$ python3 -q
>>> import numpy as np
>>> np.set_printoptions(precision=2, suppress=True, linewidth=120, floatmode="fixed")
>>> M = np.load("arr.npy")
>>> M
array([[0.50, 0.00, 0.50, 0.00],
       [0.50, 0.50, 0.00, 0.00],
       [0.00, 0.00, 1.00, 0.00],
       [0.00, 0.00, 0.00, 1.00]])
>>> # 2 groups of indices that never mix
>>> rng = np.random.default_rng(99144)
>>> idx = rng.permutation(4)
>>> M2 = M[:, idx] * rng.choice([-1, 1], 4)
>>> M2
array([[0.50, 0.00, 0.50, 0.00],
       [0.00, 0.00, 0.50, 0.50],
       [1.00, 0.00, 0.00, 0.00],
       [0.00, 1.00, 0.00, 0.00]])
>>> left, _, Vh = np.linalg.svd(M.T @ M2)
>>> np.round(np.linalg.lstsq(M, M2)[0], 2) + 0
array([[0.00, 0.00, 1.00, 0.00],
       [0.00, 0.00, 0.00, 1.00],
       [1.00, 0.00, 0.00, 0.00],
       [0.00, 1.00, 0.00, 0.00]])
>>> idx
array([2, 3, 0, 1])
>>> vals, V = np.linalg.eig(M)
>>> np.sort(np.linalg.eigvals(M.T))
array([0.50, 0.50, 1.00, 1.00])
>>> M @ V[:, 0] - vals[0] * V[:, 0]
array([0.00, 0.00, 0.00, 0.00])
>>> np.sort(np.linalg.eigvals(M @ M))
array([0.25, 0.25, 1.00, 1.00])
>>> feats = np.array([[3, 8, 9, 6, 7, 3, 9, 4],
...     [7, 4, 2, 6, 8, 7, 4, 3],
...     [3, 5, 0, 1, 8, 4, 1, 5],
...     [0, 7, 3, 0, 9, 4, 6, 4],
...     [3, 3, 6, 6, 0, 3, 0, 2],
...     [6, 6, 9, 2, 4, 5, 4, 8],
...     [9, 0, 5, 0, 6, 3, 6, 9]])
>>> feats[-1] = feats[0] + 3 * feats[1]
>>> print(feats)
[[ 3  8  9  6  7  3  9  4]
 [ 7  4  2  6  8  7  4  3]
 [ 3  5  0  1  8  4  1  5]
 [ 0  7  3  0  9  4  6  4]
 [ 3  3  6  6  0  3  0  2]
 [ 6  6  9  2  4  5  4  8]
 [24 20 15 24 31 24 21 13]]
>>> def softmax(z):
...     e = np.exp(z - z.max(axis=-1, keepdims=True))
...     return e / e.sum(axis=-1, keepdims=True)
... 
>>> np.round(softmax(feats[0] + 2), 2) + 0
array([0.00, 0.14, 0.39, 0.02, 0.05, 0.00, 0.39, 0.00])
>>> np.round(softmax(feats[0]), 2) + 0
array([0.00, 0.14, 0.39, 0.02, 0.05, 0.00, 0.39, 0.00])
>>> scores = feats @ feats.T / np.sqrt(8)
>>> softmax(scores)[0] @ feats
array([24.00, 20.00, 15.00, 24.00, 31.00, 24.00, 21.00, 13.00])
>>> softmax(scores).round(6).argmax(axis=1)
array([6, 6, 6, 6, 6, 6, 6])
>>> rk = np.linalg.matrix_rank(feats)
>>> rk
np.int64(6)
>>> N = np.linalg.svd(feats)[2][rk:].T
>>> N.shape
(8, 2)
>>> print(np.linalg.matrix_rank(feats.T @ feats), np.linalg.matrix_rank(feats @ feats.T))
6 6
>>> J = np.loadtxt("block1.csv", delimiter=",")
>>> print(J)
[[ 0.96 -0.01 -0.22 -0.17]
 [-0.01  1.00 -0.07 -0.06]
 [-0.22 -0.07 -0.24 -0.94]
 [-0.17 -0.06 -0.94  0.28]]
>>> # equal to its transpose
>>> M2 = np.linalg.inv(J)
>>> np.linalg.inv(M2)
array([[ 0.96, -0.01, -0.22, -0.17],
       [-0.01,  1.00, -0.07, -0.06],
       [-0.22, -0.07, -0.24, -0.94],
       [-0.17, -0.06, -0.94,  0.28]])
>>> np.linalg.det(J) * M2
array([[-0.96,  0.01,  0.22,  0.17],
       [ 0.01, -1.00,  0.07,  0.06],
       [ 0.22,  0.07,  0.24,  0.94],
       [ 0.17,  0.06,  0.94, -0.28]])
>>> round(float(np.linalg.cond(J)), 2)
1.0
